$ ipython --no-banner

In [1]: import numpy as np

In [2]: np.set_printoptions(precision=3, suppress=True, linewidth=160)

In [3]: def rnd(a):
   ...:     return np.round(a, 3) + 0
   ...: 

In [4]: out = np.array([[1, 1], [1, -1]])

In [5]: rng = np.random.default_rng(378985)

In [6]: data = np.kron(out, np.kron(out, out))[rng.permutation(8)][:5]

In [7]: print(data)
[[ 1  1 -1 -1  1  1 -1 -1]
 [ 1 -1 -1  1 -1  1  1 -1]
 [ 1 -1 -1  1  1 -1 -1  1]
 [ 1  1  1  1 -1 -1 -1 -1]
 [ 1 -1  1 -1 -1  1 -1  1]]

In [8]: def softmax(z):
   ...:     e = np.exp(z - z.max(axis=-1, keepdims=True))
   ...:     return e / e.sum(axis=-1, keepdims=True)
   ...: 

In [9]: print(rnd(softmax(10 * data[0])))
[0.25 0.25 0.   0.   0.25 0.25 0.   0.  ]

In [10]: rnd(softmax(data[0] + 3))
Out[10]: array([0.22, 0.22, 0.03, 0.03, 0.22, 0.22, 0.03, 0.03])

In [11]: rnd(softmax(data).sum(axis=1))
Out[11]: array([1., 1., 1., 1., 1.])

In [12]: rnd(softmax(data[0]))
Out[12]: array([0.22, 0.22, 0.03, 0.03, 0.22, 0.22, 0.03, 0.03])

In [13]: att = data @ data.T / np.sqrt(8)

In [14]: softmax(att).round(6).argmax(axis=1)
Out[14]: array([0, 1, 2, 3, 4])

In [15]: t = np.radians(120)

In [16]: r_ = np.eye(8)

In [17]: r_[5, 5] = r_[6, 6] = np.cos(t)

In [18]: r_[5, 6], r_[6, 5] = -np.sin(t), np.sin(t)

In [19]: rnd(r_)
Out[19]: 
array([[ 1.   ,  0.   ,  0.   ,  0.   ,  0.   ,  0.   ,  0.   ,  0.   ],
       [ 0.   ,  1.   ,  0.   ,  0.   ,  0.   ,  0.   ,  0.   ,  0.   ],
       [ 0.   ,  0.   ,  1.   ,  0.   ,  0.   ,  0.   ,  0.   ,  0.   ],
       [ 0.   ,  0.   ,  0.   ,  1.   ,  0.   ,  0.   ,  0.   ,  0.   ],
       [ 0.   ,  0.   ,  0.   ,  0.   ,  1.   ,  0.   ,  0.   ,  0.   ],
       [ 0.   ,  0.   ,  0.   ,  0.   ,  0.   , -0.5  , -0.866,  0.   ],
       [ 0.   ,  0.   ,  0.   ,  0.   ,  0.   ,  0.866, -0.5  ,  0.   ],
       [ 0.   ,  0.   ,  0.   ,  0.   ,  0.   ,  0.   ,  0.   ,  1.   ]])

In [20]: out = data @ r_.T

In [21]: print(np.allclose(np.linalg.norm(data, axis=1), np.linalg.norm(out, axis=1)))
True

In [22]: rnd(np.abs(out - data).max(axis=0))
Out[22]: array([0.   , 0.   , 0.   , 0.   , 0.   , 2.366, 2.366, 0.   ])

In [23]: rnd(np.linalg.det(r_)), np.trace(r_)
Out[23]: (np.float64(1.0), np.float64(5.0))

In [24]: print(rnd(np.linalg.svd(data, compute_uv=False)), rnd(np.linalg.svd(out, compute_uv=False)))
[2.828 2.828 2.828 2.828 2.828] [2.828 2.828 2.828 2.828 2.828]

In [25]: out = np.array([[5, 4], [1, 2], [2, 5], [5, 0], [0, 4], [5, 5], [5, 3], [2, 0]])

In [26]: np.einsum("ij,ij->i", data, data)
Out[26]: array([8, 8, 8, 8, 8])

In [27]: np.einsum("ij->j", data)
Out[27]: array([ 5, -1, -1,  1, -1,  1, -3, -1])

In [28]: rnd(np.linalg.norm(data[3], 1)), rnd(np.linalg.norm(data[3], np.inf))
Out[28]: (np.float64(8.0), np.float64(1.0))

In [29]: rnd(np.linalg.norm(data, 2))
Out[29]: np.float64(2.828)

In [30]: rnd(np.linalg.norm(data[3] - data[1]))
Out[30]: np.float64(4.0)

In [31]: rnd(np.linalg.norm(data, 1)), rnd(np.linalg.norm(data, np.inf))
Out[31]: (np.float64(5.0), np.float64(8.0))

In [32]: X = np.load("case11.npy")

In [33]: X
Out[33]: 
array([[4., 3., 0., 0., 3., 0.],
       [3., 4., 0., 0., 3., 0.],
       [0., 0., 4., 3., 0., 3.],
       [0., 0., 3., 4., 0., 3.],
       [3., 3., 0., 0., 4., 0.],
       [0., 0., 3., 3., 0., 4.]])

In [34]: out = np.array([[9, -3, -6],
    ...:     [-5, 3, 5],
    ...:     [1, 5, -3],
    ...:     [2, 2, -9],
    ...:     [9, -5, -2],
    ...:     [-1, 4, 0]])

In [35]: np.einsum("ik,kj->ij", X, out)
Out[35]: 
array([[ 48., -18., -15.],
       [ 34., -12.,  -4.],
       [  7.,  38., -39.],
       [  8.,  35., -45.],
       [ 48., -20., -11.],
       [  5.,  37., -36.]])

In [36]: np.linalg.matrix_rank(np.vstack([X, out.T]))
Out[36]: np.int64(6)

In [37]: out.T @ X.T
Out[37]: 
array([[ 48.,  34.,   7.,   8.,  48.,   5.],
       [-18., -12.,  38.,  35., -20.,  37.],
       [-15.,  -4., -39., -45., -11., -36.]])

In [38]: np.einsum("ij->j", X)
Out[38]: array([10., 10., 10., 10., 10., 10.])

In [39]: X @ out
Out[39]: 
array([[ 48., -18., -15.],
       [ 34., -12.,  -4.],
       [  7.,  38., -39.],
       [  8.,  35., -45.],
       [ 48., -20., -11.],
       [  5.,  37., -36.]])

In [40]: np.einsum("ik,kj->ji", X, out)
Out[40]: 
array([[ 48.,  34.,   7.,   8.,  48.,   5.],
       [-18., -12.,  38.,  35., -20.,  37.],
       [-15.,  -4., -39., -45., -11., -36.]])

In [41]: evals, vecs = np.linalg.eigh(X)

In [42]: print(np.unique(evals.round(6) + 0, return_counts=True)[1])
[4 2]

In [43]: rnd(vecs.T @ vecs)
Out[43]: 
array([[1., 0., 0., 0., 0., 0.],
       [0., 1., 0., 0., 0., 0.],
       [0., 0., 1., 0., 0., 0.],
       [0., 0., 0., 1., 0., 0.],
       [0., 0., 0., 0., 1., 0.],
       [0., 0., 0., 0., 0., 1.]])

In [44]: rnd(vecs @ np.diag(evals) @ vecs.T)
Out[44]: 
array([[4., 3., 0., 0., 3., 0.],
       [3., 4., 0., 0., 3., 0.],
       [0., 0., 4., 3., 0., 3.],
       [0., 0., 3., 4., 0., 3.],
       [3., 3., 0., 0., 4., 0.],
       [0., 0., 3., 3., 0., 4.]])

In [45]: rnd(np.linalg.eigvalsh(X + -2 * np.eye(6)))
Out[45]: array([-1., -1., -1., -1.,  8.,  8.])

In [46]: A = np.loadtxt("m.csv", delimiter=",")

In [47]: A
Out[47]: 
array([[ 5.,  5.,  0.,  0.,  0.,  0.],
       [ 5., -2.,  5.,  0.,  0.,  0.],
       [ 0.,  5., -2.,  5.,  0.,  0.],
       [ 0.,  0.,  5.,  0.,  5.,  0.],
       [ 0.,  0.,  0.,  5., -1.,  5.],
       [ 0.,  0.,  0.,  0.,  5., -1.]])

In [48]: x0 = np.array([4, 2, 0, -4, -5, 3])

In [49]: rhs = A @ x0

In [50]: rhs
Out[50]: array([ 30.,  16., -10., -25.,   0., -28.])

In [51]: rnd(np.linalg.solve(A, rhs + A[:, 5]))
Out[51]: array([ 4.,  2.,  0., -4., -5.,  4.])

In [52]: rnd(np.linalg.solve(A, A[:, 0]))
Out[52]: array([1., 0., 0., 0., 0., 0.])

In [53]: print(rnd(np.linalg.solve(A.T, A[2])))
[0. 0. 1. 0. 0. 0.]

In [54]: rnd(np.linalg.solve(A, 3 * rhs))
Out[54]: array([ 12.,   6.,   0., -12., -15.,   9.])

In [55]: idx = rng.permutation(6)

In [56]: idx
Out[56]: array([2, 4, 3, 0, 1, 5])

In [57]: out = A[idx][:, idx]

In [58]: print(np.diag(out))
[-2. -1.  0.  5. -2. -1.]

In [59]: rnd(np.sort(np.abs(np.linalg.eigvals(out))))
Out[59]: array([ 2.129,  2.47 ,  6.918,  6.984,  8.768, 10.043])

In [60]: np.allclose(out, A)
Out[60]: False

In [61]: rnd(np.linalg.det(out)), rnd(np.linalg.det(A[idx]))
Out[61]: (np.float64(-22375.0), np.float64(22375.0))

In [62]: mat = np.loadtxt("a.csv", delimiter=",")

In [63]: rnd(mat)
Out[63]: 
array([[ 0.   ,  0.088, -0.996],
       [ 0.707, -0.704, -0.062],
       [-0.707, -0.704, -0.062]])

In [64]: idx = rng.permutation(3)

In [65]: idx
Out[65]: array([2, 1, 0])

In [66]: out = mat[idx][:, idx]

In [67]: rnd(np.sort(np.abs(np.linalg.eigvals(out))))
Out[67]: array([1., 1., 1.])

In [68]: np.allclose(out, mat)
Out[68]: False

In [69]: x0 = np.array([-8, -3, 3])

In [70]: a = np.maximum(mat @ x0, 0)

In [71]: rnd(mat * (a > 1e-9)[:, None])
Out[71]: 
array([[ 0.   ,  0.   ,  0.   ],
       [ 0.   ,  0.   ,  0.   ],
       [-0.707, -0.704, -0.062]])

In [72]: rnd(mat.T @ a)
Out[72]: array([-5.362, -5.341, -0.472])

In [73]: rnd(a)
Out[73]: array([0.   , 0.   , 7.583])

In [74]: print(rnd(np.maximum(mat @ (3 * x0), 0)))
[ 0.     0.    22.749]

In [75]: print(np.flatnonzero(a > 1e-9))
[2]

In [76]: print(rnd(np.tanh(mat @ x0)))
[-0.997 -0.999  1.   ]

In [77]: np.allclose(mat, mat.T)
Out[77]: False

In [78]: rnd((mat + mat.T) / 2)
Out[78]: 
array([[ 0.   ,  0.398, -0.852],
       [ 0.398, -0.704, -0.383],
       [-0.852, -0.383, -0.062]])

In [79]: rnd(np.linalg.det(mat))
Out[79]: np.float64(1.0)

In [80]: np.allclose(mat @ mat.T, mat.T @ mat)
Out[80]: True

In [81]: print(rnd(mat @ mat))
[[ 0.767  0.64   0.057]
 [-0.454  0.602 -0.657]
 [-0.454  0.478  0.752]]

In [82]: np.linalg.determinant(mat)
Traceback (most recent call last):
  Cell In[82], line 1
    np.linalg.determinant(mat)
AttributeError: module 'numpy.linalg' has no attribute 'determinant'


In [83]: rnd(np.linalg.matrix_power(mat, 2))
Out[83]: 
array([[ 0.767,  0.64 ,  0.057],
       [-0.454,  0.602, -0.657],
       [-0.454,  0.478,  0.752]])

In [84]: assert mat == mat.T
Traceback (most recent call last):
  Cell In[84], line 1
    assert mat == mat.T
ValueError: The truth value of an array with more than one element is ambiguous. Use a.any() or a.all()


In [85]: E = np.abs(np.array([[1, 4, 5, 1, 9],
    ...:     [3, 9, 0, 5, 8],
    ...:     [8, 7, 3, 1, 1],
    ...:     [9, 7, 9, 3, 8],
    ...:     [4, 4, 1, 1, 6]])) + np.eye(5)

In [86]: E = E / E.sum(axis=1, keepdims=True)

In [87]: rnd(E)
Out[87]: 
array([[0.095, 0.19 , 0.238, 0.048, 0.429],
       [0.115, 0.385, 0.   , 0.192, 0.308],
       [0.381, 0.333, 0.19 , 0.048, 0.048],
       [0.243, 0.189, 0.243, 0.108, 0.216],
       [0.235, 0.235, 0.059, 0.059, 0.412]])

In [88]: rnd(np.sort(np.abs(np.linalg.eigvals(E)))[::-1])
Out[88]: array([1.   , 0.228, 0.218, 0.147, 0.147])

In [89]: pr = np.eye(5)[2]

In [90]: for _ in range(6):
    ...:     pr = pr @ E
    ...:     print(pr.round(3))
    ...: 
[0.381 0.333 0.19  0.048 0.048]
[0.17  0.284 0.141 0.099 0.305]
[0.199 0.279 0.11  0.098 0.314]
[0.191 0.274 0.111 0.098 0.327]
[0.193 0.274 0.109 0.097 0.327]
[0.192 0.274 0.109 0.097 0.328]

In [91]: x0 = np.array([8, 5, 7, 9, 9])

In [92]: rhs = E @ x0

In [93]: print(rnd(rhs))
[7.667 7.346 6.905 7.514 7.706]

In [94]: rnd(np.linalg.solve(E, 2 * rhs))
Out[94]: array([16., 10., 14., 18., 18.])

In [95]: rnd(np.linalg.solve(E, E[:, 0]))
Out[95]: array([1., 0., 0., 0., 0.])

In [96]: r0, r1 = E[3], E[2]

In [97]: rnd(r0 @ r1)
Out[97]: np.float64(0.218)

In [98]: print(rnd(r0 @ r0))
0.213

In [99]: pr = (r0 @ r1) / (r0 @ r0) * r0

In [100]: rnd(np.linalg.norm(r0 + r1) ** 2 + np.linalg.norm(r0 - r1) ** 2)
Out[100]: np.float64(1.019)

In [101]: np.linalg.matrix_rank(np.outer(r0, r1))
Out[101]: np.int64(1)

In [102]: rnd(pr)
Out[102]: array([0.249, 0.194, 0.249, 0.111, 0.221])

In [103]: rnd(r1 - pr)
Out[103]: array([ 0.132,  0.14 , -0.058, -0.063, -0.174])

In [104]: print(rnd(np.outer(r0, r1)))
[[0.093 0.081 0.046 0.012 0.012]
 [0.072 0.063 0.036 0.009 0.009]
 [0.093 0.081 0.046 0.012 0.012]
 [0.041 0.036 0.021 0.005 0.005]
 [0.082 0.072 0.041 0.01  0.01 ]]

In [105]: r0 = np.array([0, 1, 1, 2])

In [106]: feats = np.outer(rng.normal(size=23), r0) + 0.3 * rng.normal(size=(23, 4))

In [107]: rnd(feats)
Out[107]: 
array([[-0.062, -1.052, -1.444, -2.336],
       [ 0.717,  0.582, -0.363,  0.741],
       [ 0.108,  1.19 ,  0.472,  1.521],
       [-0.14 , -0.677,  0.352, -0.792],
       [-0.385, -0.333, -0.277, -0.955],
       [ 0.192, -0.637, -0.53 , -1.789],
       [ 0.411, -0.514, -0.835, -1.182],
       [ 0.221,  0.314,  0.762,  0.35 ],
       [ 0.328, -1.163, -1.393, -1.828],
       [-0.39 ,  0.645,  0.431,  0.688],
       [ 0.241, -0.025, -0.43 ,  0.245],
       [ 0.055,  1.848,  1.942,  4.05 ],
       [ 0.657,  1.697,  2.01 ,  2.658],
       [ 0.211, -1.578, -1.193, -2.066],
       [ 0.162,  1.629,  2.16 ,  3.658],
       [ 0.037, -1.087, -0.735, -2.329],
       [-0.893, -1.013, -0.89 , -2.568],
       [ 0.349, -0.228, -0.445, -0.786],
       [ 0.214, -0.431,  0.058,  0.039],
       [ 0.514,  1.284,  1.981,  2.165],
       [-0.126,  0.189,  0.62 ,  1.313],
       [-0.301, -0.712, -0.235, -1.624],
       [ 0.069,  0.575,  0.671,  0.937]])

In [108]: gram = E.T @ E

In [109]: rnd(np.trace(gram)), rnd((E ** 2).sum())
Out[109]: (np.float64(1.378), np.float64(1.378))

In [110]: np.linalg.matrix_rank(gram)
Out[110]: np.int64(5)

In [111]: rnd(np.diag(gram))
Out[111]: array([0.282, 0.386, 0.156, 0.057, 0.497])

In [112]: Q, _ = np.linalg.qr(np.array([[-0.2, 0.1, -1.0], [-2.1, 0.8, 1.3], [-2.3, -1.1, 0.1]]))

In [113]: W0 = Q[:, :3]

In [114]: rnd(W0)
Out[114]: 
array([[-0.064, -0.087, -0.994],
       [-0.673, -0.732,  0.108],
       [-0.737,  0.676, -0.012]])

In [115]: Q, vecs = np.linalg.qr(W0[:, :1])[0], np.linalg.qr(W0[:, 1:])[0]

In [116]: sig = np.linalg.svd(Q.T @ vecs, compute_uv=False)

In [117]: (sig > 0.9).sum()
Out[117]: np.int64(0)

In [118]: rnd(sig)
Out[118]: array([0.])

In [119]: J = np.load("dump.npy")

In [120]: print(J)
[[ 0.075  0.148  0.003]
 [ 0.258  0.526  0.002]
 [ 0.683  1.353 -0.026]
 [-1.243 -2.481  0.018]
 [-0.751 -1.508 -0.003]
 [ 0.823  1.734 -0.009]
 [ 0.79   1.626  0.011]
 [ 0.646  1.268  0.028]
 [-0.526 -1.044 -0.021]
 [ 0.157  0.38   0.016]
 [ 0.007 -0.008 -0.013]
 [-0.259 -0.547 -0.016]
 [ 1.544  3.108  0.027]
 [-0.698 -1.393 -0.014]
 [-1.627 -3.301 -0.015]
 [-2.48  -5.014 -0.026]
 [-1.246 -2.521  0.014]
 [-0.502 -0.979  0.025]
 [-0.746 -1.435 -0.001]
 [ 0.136  0.229  0.026]
 [-0.456 -0.908 -0.031]
 [ 0.56   1.107 -0.011]]

In [121]: idx = J[:, 2] > np.median(J[:, 2])

In [122]: r0 = J[idx].mean(axis=0) - J[~idx].mean(axis=0)

In [123]: print(rnd(r0))
[0.418 0.854 0.032]

In [124]: print(np.argsort(-np.abs(r0).round(6), kind="stable"))
[1 0 2]
